In [1]: import numpy as np

In [2]: from numpy import linalg as LA

In [3]: np.set_printoptions(precision=2, suppress=True, linewidth=200)

In [4]: def tidy(a):
   ...:     return np.round(a, 2) + 0
   ...: 

In [5]: M = np.loadtxt("layer18.csv", delimiter=",")

In [6]: M
Out[6]: 
array([[  8.,  27.,  10.,   5.,   9.,   5., -39., -45.],
       [ 16., -58.,  17., -16.,  -7., -18.,   4.,   4.],
       [-27., -10.,  22., -21., -21.,  -3.,  18.,  14.],
       [  5., -29.,  -1.,   0.,  -1.,  -8.,  31.,  33.],
       [-15., -22., -31., -19., -20.,   1.,  -4.,  12.]])

In [7]: rk = LA.matrix_rank(M)

In [8]: rk
Out[8]: np.int64(4)

In [9]: N = LA.svd(M)[2][rk:].T

In [10]: tidy(M @ N)
Out[10]: 
array([[0., 0., 0., 0.],
       [0., 0., 0., 0.],
       [0., 0., 0., 0.],
       [0., 0., 0., 0.],
       [0., 0., 0., 0.]])

In [11]: [int(LA.matrix_rank(np.delete(M, i, axis=0))) for i in range(5)]
Out[11]: [4, 4, 4, 4, 4]

In [12]: LA.matrix_rank(M.T @ M), LA.matrix_rank(M @ M.T)
Out[12]: (np.int64(4), np.int64(4))

In [13]: out = M / np.sqrt((M ** 2).mean(axis=1, keepdims=True))

In [14]: LA.matrix_rank(M - M.mean(axis=1, keepdims=True))
Out[14]: np.int64(4)

In [15]: arr = np.load("sample12.npy")

In [16]: arr
Out[16]: 
array([[-3.,  0.,  0.,  0.,  0.,  0.,  0.,  0.],
       [ 0.,  1.,  6., -6.,  6.,  2.,  0., -6.],
       [ 0.,  6.,  6., -9.,  9.,  3.,  0., -9.],
       [ 0., -6., -9.,  6., -9., -3.,  0.,  9.],
       [ 0.,  6.,  9., -9.,  6.,  3.,  0., -9.],
       [ 0.,  2.,  3., -3.,  3., -2.,  0., -3.],
       [ 0.,  0.,  0.,  0.,  0.,  0., -3.,  0.],
       [ 0., -6., -9.,  9., -9., -3.,  0.,  6.]])

In [17]: out = np.array([[0, 1, 3],
    ...:     [-1, 0, 1],
    ...:     [1, 0, 1],
    ...:     [-1, 3, -2],
    ...:     [2, -2, -2],
    ...:     [2, -2, 2],
    ...:     [1, 0, -3],
    ...:     [0, 1, -2]])

In [18]: np.einsum("ij->j", arr)
Out[18]: array([ -3.,   3.,   6., -12.,   6.,   0.,  -3., -12.])

In [19]: LA.matrix_rank(arr @ out)
Out[19]: np.int64(3)

In [20]: np.einsum("ik,kj->ji", arr, out)
Out[20]: 
array([[  0.,  27.,  33., -33.,  30.,   6.,  -3., -36.],
       [ -3., -40., -60.,  51., -54., -14.,   0.,  57.],
       [ -9.,  23.,  36., -33.,  45.,   7.,   9., -33.]])

In [21]: LA.matrix_rank(np.vstack([arr, out.T]))
Out[21]: np.int64(8)

In [22]: np.einsum("ik,kj->ij", arr, out)
Out[22]: 
array([[  0.,  -3.,  -9.],
       [ 27., -40.,  23.],
       [ 33., -60.,  36.],
       [-33.,  51., -33.],
       [ 30., -54.,  45.],
       [  6., -14.,   7.],
       [ -3.,   0.,   9.],
       [-36.,  57., -33.]])

In [23]: out.T @ arr.T
Out[23]: 
array([[  0.,  27.,  33., -33.,  30.,   6.,  -3., -36.],
       [ -3., -40., -60.,  51., -54., -14.,   0.,  57.],
       [ -9.,  23.,  36., -33.,  45.,   7.,   9., -33.]])

In [24]: arr @ out
Out[24]: 
array([[  0.,  -3.,  -9.],
       [ 27., -40.,  23.],
       [ 33., -60.,  36.],
       [-33.,  51., -33.],
       [ 30., -54.,  45.],
       [  6., -14.,   7.],
       [ -3.,   0.,   9.],
       [-36.,  57., -33.]])

In [25]: (LA.matrix_power((arr != 0) + (arr.T != 0) + np.eye(8), 8) > 0).astype(int)
Out[25]: 
array([[1, 0, 0, 0, 0, 0, 0, 0],
       [0, 1, 1, 1, 1, 1, 0, 1],
       [0, 1, 1, 1, 1, 1, 0, 1],
       [0, 1, 1, 1, 1, 1, 0, 1],
       [0, 1, 1, 1, 1, 1, 0, 1],
       [0, 1, 1, 1, 1, 1, 0, 1],
       [0, 0, 0, 0, 0, 0, 1, 0],
       [0, 1, 1, 1, 1, 1, 0, 1]])

In [26]: evals, evecs = LA.eigh(arr)

In [27]: vec = np.array([-2, -2, 2, -1, 1, -2, -1, -2])

In [28]: tidy(LA.eigvalsh(arr[1:, 1:]))
Out[28]: array([-3., -3., -3., -3., -3., -3., 38.])

In [29]: tidy(evecs * np.abs(evals) @ evecs.T)
Out[29]: 
array([[ 3.  ,  0.  ,  0.  ,  0.  ,  0.  ,  0.  ,  0.  ,  0.  ],
       [ 0.  ,  6.41,  5.12, -5.12,  5.12,  1.71,  0.  , -5.12],
       [ 0.  ,  5.12, 10.68, -7.68,  7.68,  2.56,  0.  , -7.68],
       [ 0.  , -5.12, -7.68, 10.68, -7.68, -2.56,  0.  ,  7.68],
       [ 0.  ,  5.12,  7.68, -7.68, 10.68,  2.56,  0.  , -7.68],
       [ 0.  ,  1.71,  2.56, -2.56,  2.56,  3.85,  0.  , -2.56],
       [ 0.  ,  0.  ,  0.  ,  0.  ,  0.  ,  0.  ,  3.  ,  0.  ],
       [ 0.  , -5.12, -7.68,  7.68, -7.68, -2.56,  0.  , 10.68]])

In [30]: (np.sign(evecs[:, -1].round(6)) == np.sign(evecs[0, -1].round(6))).astype(int)
Out[30]: array([1, 0, 0, 0, 0, 0, 1, 0])

In [31]: tidy(vec @ arr @ vec / (vec @ vec)), tidy(evals[0]), tidy(evals[-1])
Out[31]: (np.float64(3.26), np.float64(-3.0), np.float64(38.0))

In [32]: np.trace(arr)
Out[32]: np.float64(17.0)

In [33]: tidy(LA.matrix_power(arr, 4))
Out[33]: 
array([[     81.,       0.,       0.,       0.,       0.,       0.,       0.,       0.],
       [      0.,  203501.,  305130., -305130.,  305130.,  101710.,       0., -305130.],
       [      0.,  305130.,  457776., -457695.,  457695.,  152565.,       0., -457695.],
       [      0., -305130., -457695.,  457776., -457695., -152565.,       0.,  457695.],
       [      0.,  305130.,  457695., -457695.,  457776.,  152565.,       0., -457695.],
       [      0.,  101710.,  152565., -152565.,  152565.,   50936.,       0., -152565.],
       [      0.,       0.,       0.,       0.,       0.,       0.,      81.,       0.],
       [      0., -305130., -457695.,  457695., -457695., -152565.,       0.,  457776.]])

In [34]: tidy(LA.det(arr))
Out[34]: np.float64(-83106.0)

In [35]: np.allclose(arr, arr.T)
Out[35]: True

In [36]: np.allclose(arr @ arr.T, arr.T @ arr)
Out[36]: True

In [37]: W0 = np.loadtxt("out15.csv", delimiter=",")

In [38]: W0
Out[38]: 
array([[ 5., -3.,  0.,  0.],
       [ 6., -4.,  0.,  0.],
       [ 6., -3., -1.,  0.],
       [ 6., -3.,  0., -1.]])

In [39]: out = W0[0, 0] * W0[1:] - np.outer(W0[1:, 0], W0[0])

In [40]: out
Out[40]: 
array([[ 0., -2.,  0.,  0.],
       [ 0.,  3., -5.,  0.],
       [ 0.,  3.,  0., -5.]])

In [41]: np.flatnonzero(~out.round(6).any(axis=1))
Out[41]: array([], dtype=int64)

In [42]: LA.matrix_rank(out), LA.matrix_rank(W0)
Out[42]: (np.int64(3), np.int64(4))

In [43]: W0[:, 0] / W0[0, 0]
Out[43]: array([1. , 1.2, 1.2, 1.2])

In [44]: LA.norm(out, axis=1).argmax()
Out[44]: np.int64(1)

In [45]: tidy(LA.norm(out, "nuc"))
Out[45]: np.float64(13.19)

In [46]: tidy(LA.norm(out) ** 2 / LA.norm(out, 2) ** 2)
Out[46]: np.float64(1.61)

In [47]: tidy(LA.norm(out, 2))
Out[47]: np.float64(6.69)

In [48]: tidy(LA.norm(W0, 2) / LA.norm(W0))
Out[48]: np.float64(0.99)

In [49]: E = np.load("data.npy")

In [50]: E
Out[50]: 
array([[-0.4 ,  0.1 ,  0.24, -0.36, -0.52,  0.12, -0.42],
       [-1.4 ,  0.9 ,  2.04, -1.46, -0.92,  0.42, -2.22],
       [-1.2 , -0.69, -1.44, -0.72, -3.18,  0.36,  0.09],
       [ 0.4 ,  0.23,  0.48,  0.24,  1.06, -0.12, -0.03],
       [-1.1 ,  0.66,  1.5 , -1.13, -0.8 ,  0.33, -1.68]])

In [51]: def softmax(z):
    ...:     e = np.exp(z - z.max(axis=-1, keepdims=True))
    ...:     return e / e.sum(axis=-1, keepdims=True)
    ...: 

In [52]: tidy(softmax(E).sum(axis=1))
Out[52]: array([1., 1., 1., 1., 1.])

In [53]: tidy(softmax(E[1] + -3))
Out[53]: array([0.02, 0.19, 0.61, 0.02, 0.03, 0.12, 0.01])

In [54]: S = E @ E.T / np.sqrt(7)

In [55]: tidy(softmax(S)[1] @ E)
Out[55]: array([-1.33,  0.83,  1.89, -1.38, -0.9 ,  0.4 , -2.08])

In [56]: softmax(S).round(6).argmax(axis=1)
Out[56]: array([1, 1, 2, 3, 1])

In [57]: tidy(softmax(S))
Out[57]: 
array([[0.14, 0.33, 0.21, 0.08, 0.25],
       [0.01, 0.78, 0.01, 0.  , 0.2 ],
       [0.01, 0.01, 0.98, 0.  , 0.01],
       [0.18, 0.18, 0.04, 0.43, 0.18],
       [0.02, 0.7 , 0.02, 0.01, 0.25]])

In [58]: out = np.array([[2, 3], [1, 3], [1, 1], [1, 0], [0, 2], [3, 2], [3, 0]])

In [59]: tidy(np.einsum("ij->j", E))
Out[59]: array([-3.7 ,  1.2 ,  2.82, -3.43, -4.36,  1.11, -4.26])

In [60]: tidy(np.einsum("ik,kj->ji", E, out))
Out[60]: 
array([[ -1.72,  -6.72,  -3.9 ,   1.3 ,  -5.22],
       [ -1.46,  -0.46, -12.75,   4.25,  -0.76]])

In [61]: LA.matrix_rank(np.vstack([E, out.T]))
Out[61]: np.int64(4)

In [62]: np.vstack([E, out.T]).shape
Out[62]: (7, 7)

In [63]: out = M[0, 0] * M[1:] - np.outer(M[1:, 0], M[0])

In [64]: out
Out[64]: 
array([[    0.,  -896.,   -24.,  -208.,  -200.,  -224.,   656.,   752.],
       [    0.,   649.,   446.,   -33.,    75.,   111.,  -909., -1103.],
       [    0.,  -367.,   -58.,   -25.,   -53.,   -89.,   443.,   489.],
       [    0.,   229.,   -98.,   -77.,   -25.,    83.,  -617.,  -579.]])

In [65]: LA.matrix_rank(out), LA.matrix_rank(M)
Out[65]: (np.int64(3), np.int64(4))

In [66]: tidy(M[:, 0] / M[0, 0])
Out[66]: array([ 1.  ,  2.  , -3.38,  0.62, -1.88])

In [67]: K = np.array([[-0.5, -1.1, 0.2, 0.2, -1.1, -0.3, 1.1],
    ...:     [-0.4, 0.8, -1.5, -1.8, -0.9, -0.7, 1.0],
    ...:     [-0.1, -0.6, -0.6, 1.0, -0.3, 2.1, -0.8],
    ...:     [-0.2, 3.2, -0.4, -1.1, -0.1, 0.3, 1.4],
    ...:     [-1.4, -0.8, 1.1, -0.7, -1.1, 0.4, -0.2],
    ...:     [2.4, 0.4, 0.5, -2.5, 1.9, 1.7, 0.1],
    ...:     [0.6, -1.0, 1.6, 0.2, -1.2, 0.1, -0.5],
    ...:     [0.6, -1.0, 0.3, -0.5, 0.9, 0.2, -0.2]])

In [68]: K
Out[68]: 
array([[-0.5, -1.1,  0.2,  0.2, -1.1, -0.3,  1.1],
       [-0.4,  0.8, -1.5, -1.8, -0.9, -0.7,  1. ],
       [-0.1, -0.6, -0.6,  1. , -0.3,  2.1, -0.8],
       [-0.2,  3.2, -0.4, -1.1, -0.1,  0.3,  1.4],
       [-1.4, -0.8,  1.1, -0.7, -1.1,  0.4, -0.2],
       [ 2.4,  0.4,  0.5, -2.5,  1.9,  1.7,  0.1],
       [ 0.6, -1. ,  1.6,  0.2, -1.2,  0.1, -0.5],
       [ 0.6, -1. ,  0.3, -0.5,  0.9,  0.2, -0.2]])

In [69]: vec = np.array([0, 0, 0, 1, 0, 1, 3])

In [70]: y = K @ vec

In [71]: tidy(LA.solve(K.T @ K, K.T @ y))
Out[71]: array([0., 0., 0., 1., 0., 1., 3.])

In [72]: tidy(y)
Out[72]: array([ 3.2,  0.5,  0.7,  3.4, -0.9, -0.5, -1.2, -0.9])

In [73]: rng = np.random.default_rng(89)

In [74]: y = y + 0.1 * rng.normal(size=8)

In [75]: tidy(y)
Out[75]: array([ 3.15,  0.47,  0.81,  3.43, -0.81, -0.47, -1.15, -0.89])

In [76]: beta, *_ = LA.lstsq(K, y)

In [77]: tidy(K.T @ (y - K @ beta))
Out[77]: array([0., 0., 0., 0., 0., 0., 0.])

In [78]: beta.round()
Out[78]: array([-0.,  0.,  0.,  1., -0.,  1.,  3.])

In [79]: tidy(beta)
Out[79]: array([-0.02,  0.02,  0.02,  0.98, -0.02,  1.05,  2.96])

In [80]: [round(float(LA.norm(LA.solve(K.T @ K + lam * np.eye(7), K.T @ y))), 2) for lam in (0, 1, 10, 100)]
Out[80]: [3.29, 1.99, 0.64, 0.13]

In [81]: tidy(LA.norm(y - K @ beta))
Out[81]: np.float64(0.03)
